$ python -q
>>> import numpy as np
>>> np.set_printoptions(precision=2, suppress=True, linewidth=200, floatmode="fixed")
>>> tidy = lambda a: np.round(a, 2) + 0
>>> O, _ = np.linalg.qr(np.array([[0.0, 0.6, 1.1, 0.3, -0.8, -0.9, -0.5, 1.1],
...     [0.1, -2.1, -0.5, 0.6, 0.0, 1.9, -0.1, 1.3],
...     [0.9, 0.2, 1.2, 1.2, 0.2, 0.8, 0.1, 0.7],
...     [0.8, 0.2, -0.8, -0.5, 0.1, 0.5, -1.4, 0.7],
...     [-0.5, 1.6, -1.3, 0.9, -0.8, 0.3, 0.1, -0.5],
...     [0.3, -1.1, 0.0, -0.8, 0.8, 1.3, 2.2, -1.5],
...     [-0.1, -1.8, 2.6, 1.3, -0.3, 0.9, -0.2, -1.1],
...     [1.8, 0.0, -0.4, 0.4, -0.1, 0.7, -2.0, 2.6]]))
>>> K = 2 * O
>>> tidy(K)
array([[ 0.00,  0.35, -0.85, -0.13,  1.29, -0.46,  0.73, -0.85],
       [-0.09, -1.22,  0.87,  0.92,  0.33,  0.10,  0.26, -0.85],
       [-0.80,  0.20, -0.84,  0.64, -1.20, -0.16,  0.07, -0.85],
       [-0.71,  0.19,  0.42, -0.34,  0.41, -0.77, -1.46, -0.51],
       [ 0.44,  0.89,  0.41,  1.30,  0.06, -0.97,  0.09,  0.45],
       [-0.27, -0.61,  0.28, -0.75, -0.49, -1.39,  0.81,  0.28],
       [ 0.09, -1.06, -1.16,  0.53,  0.31, -0.38, -0.63,  0.79],
       [-1.60,  0.17,  0.19,  0.30,  0.52,  0.36,  0.45,  0.82]])
>>> rng = np.random.default_rng(6792)
>>> idx = rng.permutation(8)
>>> idx
array([4, 0, 3, 6, 7, 2, 5, 1])
>>> Y = K[idx][:, idx]
>>> tidy(np.sort(np.abs(np.linalg.eigvals(Y))))
array([2.00, 2.00, 2.00, 2.00, 2.00, 2.00, 2.00, 2.00])
>>> tidy(Y)
array([[ 0.06,  0.44,  1.30,  0.09,  0.45,  0.41, -0.97,  0.89],
       [ 1.29,  0.00, -0.13,  0.73, -0.85, -0.85, -0.46,  0.35],
       [ 0.41, -0.71, -0.34, -1.46, -0.51,  0.42, -0.77,  0.19],
       [ 0.31,  0.09,  0.53, -0.63,  0.79, -1.16, -0.38, -1.06],
       [ 0.52, -1.60,  0.30,  0.45,  0.82,  0.19,  0.36,  0.17],
       [-1.20, -0.80,  0.64,  0.07, -0.85, -0.84, -0.16,  0.20],
       [-0.49, -0.27, -0.75,  0.81,  0.28,  0.28, -1.39, -0.61],
       [ 0.33, -0.09,  0.92,  0.26, -0.85,  0.87,  0.10, -1.22]])
>>> tidy(np.trace(Y))
np.float64(-3.53)
>>> tidy(np.linalg.det(Y)), tidy(np.linalg.det(K[idx]))
(np.float64(-256.0), np.float64(-256.0))
>>> np.allclose(Y, K)
False
